In [1]: import numpy as np

In [2]: np.set_printoptions(precision=2, suppress=True, linewidth=120)

In [3]: arr = np.array([[0, 0, 0],
   ...:     [0, 0, 0],
   ...:     [3, 1, 0],
   ...:     [2, 1, 1],
   ...:     [5, 2, 0],
   ...:     [0, 0, 0],
   ...:     [0, 0, 0],
   ...:     [0, 0, 0],
   ...:     [0, 0, 0],
   ...:     [3, 1, 1],
   ...:     [0, 0, 1],
   ...:     [0, 0, 0],
   ...:     [2, 1, 0]])

In [4]: vec = np.array([9, 8, 0])

In [5]: target = arr @ vec

In [6]: np.linalg.solve(arr.T @ arr, arr.T @ target)
Out[6]: array([9., 8., 0.])

In [7]: target
Out[7]: array([ 0,  0, 35, 26, 61,  0,  0,  0,  0, 35,  0,  0, 26])

In [8]: rng = np.random.default_rng(9250)

In [9]: target = target + 0.02 * rng.normal(size=13)

In [10]: target
Out[10]: array([-0.01,  0.05, 34.99, 25.98, 60.98, -0.02, -0.02,  0.03, -0.01, 34.98,  0.01,  0.01, 26.  ])

In [11]: beta, *_ = np.linalg.lstsq(arr, target)

In [12]: beta.round()
Out[12]: array([ 9.,  8., -0.])

In [13]: [round(float(np.linalg.norm(np.linalg.solve(arr.T @ arr + lam * np.eye(3), arr.T @ target))), 2) for lam in (0, 1, 10, 100)]
Out[13]: [12.04, 11.1, 9.63, 4.19]

In [14]: beta
Out[14]: array([ 9.  ,  8.  , -0.01])

In [15]: feats = np.loadtxt("dump.csv", delimiter=",")

In [16]: feats
Out[16]: 
array([[ 0.,  0.,  0., -3.],
       [ 0.,  0.,  0., -1.],
       [ 0.,  0.,  0., -1.],
       [-3., -1., -1.,  0.]])

In [17]: ev, V = np.linalg.eigh(feats)

In [18]: vec = np.array([4, -9, -7, 8])

In [19]: (np.sign(V[:, -1].round(6)) == np.sign(V[0, -1].round(6))).astype(int)
Out[19]: array([1, 1, 1, 0])

In [20]: np.round(V * np.abs(ev) @ V.T, 2) + 0
Out[20]: 
array([[2.71, 0.9 , 0.9 , 0.  ],
       [0.9 , 0.3 , 0.3 , 0.  ],
       [0.9 , 0.3 , 0.3 , 0.  ],
       [0.  , 0.  , 0.  , 3.32]])

In [21]: V * np.maximum(ev, 0) @ V.T
Out[21]: 
array([[ 1.36,  0.45,  0.45, -1.5 ],
       [ 0.45,  0.15,  0.15, -0.5 ],
       [ 0.45,  0.15,  0.15, -0.5 ],
       [-1.5 , -0.5 , -0.5 ,  1.66]])

In [22]: round(float(vec @ feats @ vec / (vec @ vec)), 2), np.round(ev[0], 2), round(ev[-1], 2)
Out[22]: (0.3, np.float64(-3.32), np.float64(3.32))
